% ipython --no-banner

In [1]: import numpy as np

In [2]: np.set_printoptions(precision=2, suppress=True, linewidth=140, sign=" ")

In [3]: tidy = lambda a: np.round(a, 2) + 0

In [4]: cent = np.array([[0, -5, -3, -2, 1, 4, -5, -1, 0, 4]])

In [5]: rng = np.random.default_rng(8550)

In [6]: M = rng.normal(size=(29, 1)) @ cent + np.array([0, 1, 0, 3, -3, 3, -1, -1, 0, -3])

In [7]: print(tidy(M))
[[  0.    -4.97  -3.58   0.61  -1.81   7.78  -6.97  -2.19   0.     1.78]
 [  0.    -5.85  -4.11   0.26  -1.63   8.48  -7.85  -2.37   0.     2.48]
 [  0.     2.37   0.82   3.55  -3.27   1.9    0.37  -0.73   0.    -4.1 ]
 [  0.   -12.8   -8.28  -2.52  -0.24  14.04 -14.8   -3.76   0.     8.04]
 [  0.    11.61   6.37   7.24  -5.12  -5.49   9.61   1.12   0.   -11.49]
 [  0.    -2.93  -2.36   1.43  -2.21   6.15  -4.93  -1.79   0.     0.15]
 [  0.    -3.52  -2.71   1.19  -2.1    6.62  -5.52  -1.9    0.     0.62]
 [  0.    -0.73  -1.04   2.31  -2.65   4.39  -2.73  -1.35   0.    -1.61]
 [  0.    -3.37  -2.62   1.25  -2.13   6.5   -5.37  -1.87   0.     0.5 ]
 [  0.     1.77   0.46   3.31  -3.15   2.39  -0.23  -0.85   0.    -3.61]
 [  0.     3.31   1.38   3.92  -3.46   1.15   1.31  -0.54   0.    -4.85]
 [  0.     2.41   0.84   3.56  -3.28   1.88   0.41  -0.72   0.    -4.12]
 [  0.    -0.49  -0.9    2.4   -2.7    4.19  -2.49  -1.3    0.    -1.81]
 [  0.    -0.11  -0.67   2.56  -2.78   3.89  -2.11  -1.22   0.    -2.11]
 [  0.    10.07   5.44   6.63  -4.81  -4.26   8.07   0.81   0.   -10.26]
 [  0.     3.49   1.49   4.    -3.5    1.01   1.49  -0.5    0.    -4.99]
 [  0.    -3.38  -2.63   1.25  -2.12   6.5   -5.38  -1.88   0.     0.5 ]
 [  0.    -3.99  -2.99   1.    -2.     6.99  -5.99  -2.     0.     0.99]
 [  0.    -2.55  -2.13   1.58  -2.29   5.84  -4.55  -1.71   0.    -0.16]
 [  0.     5.43   2.66   4.77  -3.89  -0.54   3.43  -0.11   0.    -6.54]
 [  0.    -4.61  -3.36   0.76  -1.88   7.48  -6.61  -2.12   0.     1.48]
 [  0.     3.83   1.7    4.13  -3.57   0.74   1.83  -0.43   0.    -5.26]
 [  0.    12.23   6.74   7.49  -5.25  -5.98  10.23   1.25   0.   -11.98]
 [  0.    -0.01  -0.61   2.6   -2.8    3.81  -2.01  -1.2    0.    -2.19]
 [  0.    -5.72  -4.03   0.31  -1.66   8.37  -7.72  -2.34   0.     2.37]
 [  0.    -1.17  -1.3    2.13  -2.57   4.74  -3.17  -1.43   0.    -1.26]
 [  0.    -3.01  -2.41   1.4   -2.2    6.21  -5.01  -1.8    0.     0.21]
 [  0.   -10.45  -6.87  -1.58  -0.71  12.16 -12.45  -3.29   0.     6.16]
 [  0.     6.3    3.18   5.12  -4.06  -1.24   4.3    0.06   0.    -7.24]]

In [8]: # columns 0 and 8 are equal

In [9]: r0 = np.array([1, 1])

In [10]: print(tidy(np.polyval(r0, M[13])))
[ 1.    0.89  0.33  3.56 -1.78  4.89 -1.11 -0.22  1.   -1.11]

In [11]: print(tidy(np.convolve(M[13], r0)))
[ 0.   -0.11 -0.78  1.89 -0.22  1.11  1.78 -3.33 -1.22 -2.11 -2.11]

In [12]: A = np.loadtxt("run7.csv", delimiter=",")

In [13]: print(A)
[[  5.   2.   4.   4.   6.   3.   4.   2.   2.   4.   4.]
 [  0.   0.   0.   0.   0.   0.   0.   0.   0.   0.   0.]
 [  3.   7.   3.   7.   3.   5.   4.   6.   4.   1.   8.]
 [  1.   2.   5.   1.   3.   3.   3.   1.   1.   1.   3.]
 [  4.   4.   5.   4.   4.   6.   4.   4.   5.   1.   3.]
 [  5.   3.   7.   5.   6.   5.   7.   2.   2.   5.   6.]
 [  1.   0.   2.   1.   3.   1.   2.   1.   0.   2.   3.]
 [  0.   2.   1.   0.   1.   3.   3.   3.   1.   0.   3.]
 [  2.   2.   4.   1.   5.   2.   3.   4.   3.   4.   5.]
 [  4.   2.   2.   4.   3.   4.   2.   3.   2.   1.   2.]
 [  3.   5.   5.   6.   4.   4.   5.   6.   4.   5.   8.]
 [  0.   5.   2.   3.   1.   6.   5.   5.   2.   0.   6.]
 [  3.   3.   5.   6.   2.   5.   2.   6.   4.   0.   4.]
 [  3.   4.   3.   5.   4.   6.   6.   3.   2.   3.   6.]
 [  0.   2.   1.   0.   1.   3.   3.   3.   1.   0.   3.]
 [  8.   9.   7.  11.   9.   8.   8.   8.   6.   5.  12.]
 [  3.   3.   5.   2.   4.   5.   5.   1.   2.   2.   3.]
 [  0.   0.   0.   0.   0.   0.   0.   0.   0.   0.   0.]]

In [14]: # rows 7 and 14 are equal

In [15]: print(A[12] @ A[11])
147.0

In [16]: print(tidy(np.linalg.norm(A) ** 2 / np.linalg.norm(A, 2) ** 2))
1.1

In [17]: print(tidy(np.linalg.norm(A, axis=0)))
[ 14.04  16.22  16.94  18.87  16.88  18.57  17.89  16.61  12.04  11.31  22.25]

In [18]: print(tidy(np.linalg.norm(A, 1)), tidy(np.linalg.norm(A, np.inf)))
79.0 91.0

In [19]: print(tidy(np.linalg.norm(A[12] - A[11])))
7.14

In [20]: hat = A @ np.linalg.solve(A.T @ A, A.T)

In [21]: print(tidy(np.trace(hat)))
11.0

In [22]: print(tidy(np.linalg.eigvalsh(hat)))
[ 0.  0.  0.  0.  0.  0.  0.  1.  1.  1.  1.  1.  1.  1.  1.  1.  1.  1.]

In [23]: print(np.allclose(hat @ hat, hat))
True

In [24]: print(np.unravel_index(np.abs(A).argmax(), A.shape))
(np.int64(15), np.int64(10))

In [25]: print(np.abs(A).max())
12.0

In [26]: print(np.count_nonzero(A))
165

In [27]: print(tidy(A.mean(axis=0)))
[ 2.5   3.06  3.39  3.33  3.28  3.83  3.67  3.22  2.28  1.89  4.39]

In [28]: np.zeros(18, 11)
Traceback (most recent call last):
  Cell In[28], line 1
    np.zeros(18, 11)
TypeError: Cannot interpret '11' as a data type


In [29]: print(tidy(np.linalg.svd(A, compute_uv=False)))
[ 53.1   10.92   7.63   6.79   5.17   3.52   2.8    2.3    1.03   0.71   0.22]

In [30]: print(A.shape)
(18, 11)

In [31]: vec = np.array([3, -1, -3, 0, 0, 3, 2, 2, -1, -1, -3])

In [32]: rhs = A @ vec

In [33]: coef, lr = np.zeros(11), 1 / np.linalg.norm(A, 2) ** 2

In [34]: for i in range(20):
    ...:     coef -= lr * A.T @ (A @ coef - rhs)
    ...:     if i % 5 == 0: print(i, round(np.linalg.norm(A @ coef - rhs), 2))
    ...: 
0 30.26
5 28.41
10 26.79
15 25.35

In [35]: print(tidy(np.linalg.cond(A)))
239.28

In [36]: O, _ = np.linalg.qr(np.array([[0.9, 1.4, -0.1, 0.3, -0.1, 0.2, -1.5, -0.7, 0.3],
    ...:     [1.3, 0.5, 0.2, 0.0, 0.0, 0.4, 1.6, 0.9, 0.2],
    ...:     [-0.7, 0.9, 1.5, -0.2, 0.6, -0.3, -0.3, -0.1, -0.7],
    ...:     [-0.5, 0.0, -0.4, -1.1, 1.3, 2.0, -1.6, 0.3, 0.3],
    ...:     [0.2, 1.3, 0.9, 0.1, -0.8, -0.1, -0.8, 0.4, 0.4],
    ...:     [0.1, -0.2, 0.5, 1.1, -0.5, -0.5, -0.9, -0.9, -0.4],
    ...:     [0.9, 0.2, -0.9, 0.7, -0.1, 1.9, 0.9, -1.2, -0.9],
    ...:     [-0.3, -0.8, -1.4, 0.3, 1.8, -0.4, -0.8, -0.6, 1.0],
    ...:     [0.0, 1.2, 0.3, 1.0, -1.6, 1.1, 0.1, 0.3, 0.0]]))

In [37]: J = 3 * O

In [38]: print(tidy(J))
[[-1.32  1.21  0.95 -0.22  0.64  1.11  1.15  0.75  1.15]
 [-1.91 -0.13 -0.86 -0.8   0.81 -0.41 -0.79 -1.57  0.26]
 [ 1.03  1.5  -0.85 -0.04  1.77 -0.48 -1.    0.71  0.3 ]
 [ 0.73  0.28  1.06 -1.49  0.31 -1.7   1.22 -0.72  0.1 ]
 [-0.29  1.48 -0.19 -0.13 -0.14  0.53  0.54 -0.48 -2.42]
 [-0.15 -0.3  -1.11  1.75  0.8  -0.74  1.81 -0.36  0.1 ]
 [-1.32 -0.27  0.93  0.59  0.24 -1.61 -0.57  1.49 -0.89]
 [ 0.44 -0.81  1.63  0.75  1.7   0.8  -0.42 -0.96 -0.54]
 [ 0.    1.47  0.84  1.45 -1.05 -0.66 -0.72 -1.19  0.75]]

In [39]: print(tidy(np.linalg.svd(J, compute_uv=False)))
[ 3.  3.  3.  3.  3.  3.  3.  3.  3.]

In [40]: print(tidy(J.T @ J))
[[ 9.  0.  0.  0.  0.  0.  0.  0.  0.]
 [ 0.  9.  0.  0.  0.  0.  0.  0.  0.]
 [ 0.  0.  9.  0.  0.  0.  0.  0.  0.]
 [ 0.  0.  0.  9.  0.  0.  0.  0.  0.]
 [ 0.  0.  0.  0.  9.  0.  0.  0.  0.]
 [ 0.  0.  0.  0.  0.  9.  0.  0.  0.]
 [ 0.  0.  0.  0.  0.  0.  9.  0.  0.]
 [ 0.  0.  0.  0.  0.  0.  0.  9.  0.]
 [ 0.  0.  0.  0.  0.  0.  0.  0.  9.]]
